$ python -q
>>> import numpy as np
>>> np.set_printoptions(precision=2, suppress=True, linewidth=140, floatmode="fixed")
>>> mat = np.load("w.npy")
>>> mat
array([[ 0.84,  0.20, -0.14, -1.12, -0.27,  0.55, -0.13],
       [ 0.02,  0.15, -0.55,  3.32,  1.05, -0.75, -0.40],
       [ 0.06, -0.07, -0.64,  2.95,  0.93, -0.60, -0.33]])
>>> # column 3 dominates
>>> np.linalg.norm(mat, axis=1).argmax()
np.int64(1)
>>> np.round(np.linalg.norm(mat[2], 1), 2), round(float(np.linalg.norm(mat[2], np.inf)), 2)
(np.float64(5.58), 2.95)
>>> np.linalg.norm(mat, axis=0)
array([0.84, 0.26, 0.86, 4.58, 1.43, 1.11, 0.53])
>>> round(float(np.linalg.norm(mat, 1)), 2), np.round(np.linalg.norm(mat, np.inf), 2)
(7.39, np.float64(6.24))
>>> round(np.linalg.norm(mat) ** 2 / np.linalg.norm(mat, 2) ** 2, 2)
np.float64(1.04)
>>> np.round(np.linalg.norm(mat, 2), 2)
np.float64(5.0)
>>> f, g = mat[1], mat[0]
>>> round(f @ f, 2)
np.float64(13.17)
>>> round(f @ g, 2)
np.float64(-4.24)
>>> p = (f @ g) / (f @ f) * f
>>> round(float(np.linalg.norm(f + g) ** 2 + np.linalg.norm(f - g) ** 2), 2)
31.17
>>> np.abs(mat).max()
np.float64(3.32)
>>> mat - mat[0]
array([[ 0.00,  0.00,  0.00,  0.00,  0.00,  0.00,  0.00],
       [-0.82, -0.05, -0.41,  4.44,  1.32, -1.30, -0.27],
       [-0.78, -0.27, -0.50,  4.07,  1.20, -1.15, -0.20]])
>>> mat.shape
(3, 7)
>>> np.count_nonzero(mat)
np.int64(21)
>>> np.linalg.matrix_rank(mat)
np.int64(3)
>>> mat[3]
Traceback (most recent call last):
  File "<python-input-21>", line 1, in <module>
    mat[3]
    ~~~^^^
IndexError: index 3 is out of bounds for axis 0 with size 3
>>> round(np.linalg.norm(mat), 2)
np.float64(5.1)
>>> mat.mean(axis=0)
array([ 0.31,  0.09, -0.44,  1.72,  0.57, -0.27, -0.29])
>>> f = np.array([0, -9, -5])
>>> W0 = np.array([np.roll(f, i) for i in range(3)])
>>> W0
array([[ 0, -9, -5],
       [-5,  0, -9],
       [-9, -5,  0]])
>>> np.sort(np.abs(np.fft.fft(W0[0]))), np.sort(np.linalg.svd(W0, compute_uv=False))
(array([ 7.81,  7.81, 14.00]), array([ 7.81,  7.81, 14.00]))
>>> W0 @ (-1.0) ** np.arange(3)
array([  4.00, -14.00,  -4.00])
>>> (W0 @ W0)[0]
array([90, 25, 81])
>>> np.allclose(W0 @ W0.T, W0.T @ W0)
True
>>> C2 = W0.T @ W0
>>> np.linalg.svd(W0, compute_uv=False) ** 2
array([196.00,  61.00,  61.00])
>>> f = np.array([-4, -6, 7])
>>> np.cross(W0[1, :3], W0[0, :3])
array([-81, -25,  45])
